>>> import numpy as np
>>> np.set_printoptions(suppress=True, linewidth=160)
>>> def tidy(a):
...     return np.round(a, 2) + 0
... 
>>> F = np.load("block12.npy")
>>> F
array([[ -0.13,   3.82,  -0.34,  -0.81,  -0.04,  12.93,  -6.21,   1.19,  -0.26],
       [  0.  ,  -0.81,  -0.33,  -0.49,   0.17, -17.39,  -2.81,  -5.72,  -0.05],
       [ -0.22,  -3.67,   0.48,   2.  ,  -0.04,  -7.35,   1.48,   5.43,   0.01],
       [  0.07,   0.78,  -1.19,  -0.75,   0.13, -16.88,  -1.96, -11.57,  -0.32],
       [  0.02,  -0.12,   0.09,  -1.1 ,  -0.28,  16.23,  -5.89, -16.05,   0.08],
       [  0.04,  -0.46,   0.01,  -1.51,   0.21,  27.35,  15.28,  14.43,   0.16],
       [ -0.01,  -2.39,  -0.07,   1.94,  -0.2 ,  33.14,   3.88,  -9.25,  -0.05],
       [  0.03,   0.44,  -0.4 ,   0.17,   0.37,   2.14,   4.19, -10.26,   0.16],
       [  0.07,  -2.49,  -0.38,  -0.43,   0.03, -26.23,   8.08,   1.74,  -0.04],
       [ -0.04,   1.56,   0.41,   0.  ,  -0.33, -43.18,   7.02,   2.9 ,  -0.09],
       [ -0.07,   1.38,   0.29,   0.38,   0.34,   1.44,   4.04,  -1.19,  -0.07],
       [ -0.06,  -1.9 ,  -0.79,   2.04,  -0.8 , -16.31,   4.15, -16.8 ,   0.22],
       [ -0.16,   0.99,  -0.21,   0.18,   0.34,  -9.24,   4.15,   0.63,   0.  ],
       [  0.12,   1.51,   0.27,   0.09,  -0.15,   1.5 ,  -2.9 , -13.09,   0.24],
       [  0.07,   2.75,  -0.3 ,  -1.6 ,  -0.12,  -9.43,   4.83,   2.69,  -0.22],
       [  0.03,  -3.1 ,   0.42,   3.71,   0.08,  -2.33,  -5.95,  -8.4 ,  -0.08],
       [  0.01,   1.58,   0.39,   1.68,   0.62,  -4.54,   7.4 ,   1.42,  -0.03],
       [  0.02,  -2.29,  -0.27,   0.81,  -0.81,  21.79,  -6.49,  -2.02,   0.18],
       [  0.15,   0.37,  -0.76,  -0.08,   0.38,   4.19,   8.12,  13.13,  -0.02],
       [ -0.12,   3.43,  -0.55,   1.63,   0.38, -26.13,  -5.04,   1.27,   0.04],
       [  0.03,   1.35,  -0.68,  -0.05,   0.08,  -1.03,  -8.71, -16.72,   0.1 ],
       [ -0.01,   0.69,  -0.02,  -1.08,   0.  , -59.61,  -7.27,  -1.11,   0.16],
       [  0.  ,  -1.29,  -1.06,   0.15,   0.16,  -9.9 ,  -5.91,  -8.54,   0.37],
       [ -0.01,   3.29,   0.19,   0.04,   0.1 ,  -9.54,  -1.49,   3.6 ,   0.04],
       [  0.17,   0.5 ,   0.19,   0.18,   0.16, -41.08,   3.75,   9.26,   0.13],
       [ -0.06,   1.08,  -0.65,   0.62,  -0.41, -35.32,  -1.02,   3.58,   0.13],
       [ -0.04,  -0.81,   1.34,  -0.75,  -0.08, -26.42,  -1.73,   7.  ,  -0.16],
       [ -0.1 ,   4.88,   0.08,  -0.04,   0.18,   7.07,  -1.13,   2.58,  -0.12],
       [ -0.12,   5.81,   0.38,  -0.42,  -0.26,  15.95,  -3.62,  -2.88,  -0.18],
       [ -0.07,  -0.74,  -0.29,   1.36,  -0.04,  49.18,   2.86,  16.59,  -0.2 ],
       [  0.05,  -1.6 ,  -0.12,   0.91,   0.32,  20.05,  -2.95, -16.07,  -0.04]])
>>> Xc = (F - F.mean(axis=0)) / F.std(axis=0)
>>> np.argwhere(np.abs(Xc) > 2)
array([[ 2,  0],
       [ 3,  2],
       [ 3,  8],
       [ 5,  6],
       [11,  4],
       [15,  3],
       [17,  4],
       [21,  5],
       [22,  8],
       [24,  0],
       [26,  2],
       [28,  1],
       [29,  5],
       [29,  7]])
>>> coef = np.linalg.lstsq(np.delete(Xc, 0, axis=1), Xc[:, 0])[0]
>>> np.abs(coef).argmax()
np.int64(2)
>>> tidy(1 - np.var(Xc[:, 0] - np.delete(Xc, 0, axis=1) @ coef))
np.float64(0.25)
